$ ipython --no-banner

In [1]: import numpy as np

In [2]: from numpy import linalg as LA

In [3]: np.set_printoptions(suppress=True, linewidth=140)

In [4]: def rd(a):
   ...:     return np.round(a, 2) + 0
   ...: 

In [5]: arr = np.load("layer10.npy")

In [6]: rd(arr)
Out[6]: 
array([[ 7.69, -1.23,  5.84,  2.28],
       [-1.43, -9.51,  2.3 , -1.5 ],
       [-7.31,  2.5 , -6.01, -2.02],
       [ 6.83,  6.19,  2.66,  2.82],
       [ 4.02, -7.38,  5.4 ,  0.45],
       [ 7.65,  4.23,  3.91,  2.87],
       [-7.26, -5.33, -3.26, -2.86],
       [-5.45, -7.91, -1.08, -2.58],
       [ 7.98,  0.5 ,  5.44,  2.56],
       [ 7.59,  4.45,  3.79,  2.87],
       [ 3.21, -8.02,  5.04,  0.12],
       [-6.34,  4.57, -6.05, -1.49],
       [ 1.12, -9.1 ,  3.95, -0.65],
       [-2.91,  8.22, -4.9 , -0.01],
       [ 5.26,  8.07,  0.89,  2.54],
       [ 4.86,  8.38,  0.5 ,  2.45],
       [-6.54, -6.65, -2.29, -2.78],
       [-6.35,  4.57, -6.05, -1.49],
       [ 0.94,  9.5 , -2.64,  1.34],
       [-8.02, -1.39, -5.16, -2.67],
       [ 5.97, -5.17,  5.99,  1.3 ],
       [ 8.02,  1.56,  5.1 ,  2.69],
       [-1.11,  9.1 , -3.94,  0.66],
       [ 2.01, -8.72,  4.44, -0.33],
       [ 4.62,  8.54,  0.28,  2.39],
       [ 2.52,  9.39, -1.49,  1.82],
       [-5.68,  5.59, -5.93, -1.16],
       [-0.15, -9.42,  3.17, -1.09],
       [ 6.49,  6.72,  2.23,  2.78],
       [-1.63,  8.9 , -4.24,  0.47],
       [-7.7 ,  1.21, -5.84, -2.28],
       [ 1.85, -8.8 ,  4.36, -0.39],
       [-7.96, -2.68, -4.67, -2.79],
       [-0.24, -9.44,  3.11, -1.12],
       [ 3.48,  9.11, -0.72,  2.09],
       [ 3.51,  9.1 , -0.69,  2.1 ],
       [ 4.43,  8.65,  0.11,  2.34],
       [-6.18,  4.85, -6.03, -1.4 ],
       [-0.45, -9.46,  2.97, -1.18],
       [-8.02, -1.22, -5.22, -2.65],
       [-7.98, -2.4 , -4.78, -2.77],
       [-4.07, -8.85,  0.21, -2.25],
       [-2.74,  8.32, -4.82,  0.06]])

In [7]: # looks like rank 2

In [8]: rd(np.trace(LA.pinv(arr) @ arr))
Out[8]: np.float64(2.0)

In [9]: LA.lstsq(arr[:-1].T, arr[-1])[2]
Out[9]: np.int32(2)

In [10]: np.allclose(arr[:-1].T @ LA.lstsq(arr[:-1].T, arr[-1])[0], arr[-1])
Out[10]: True
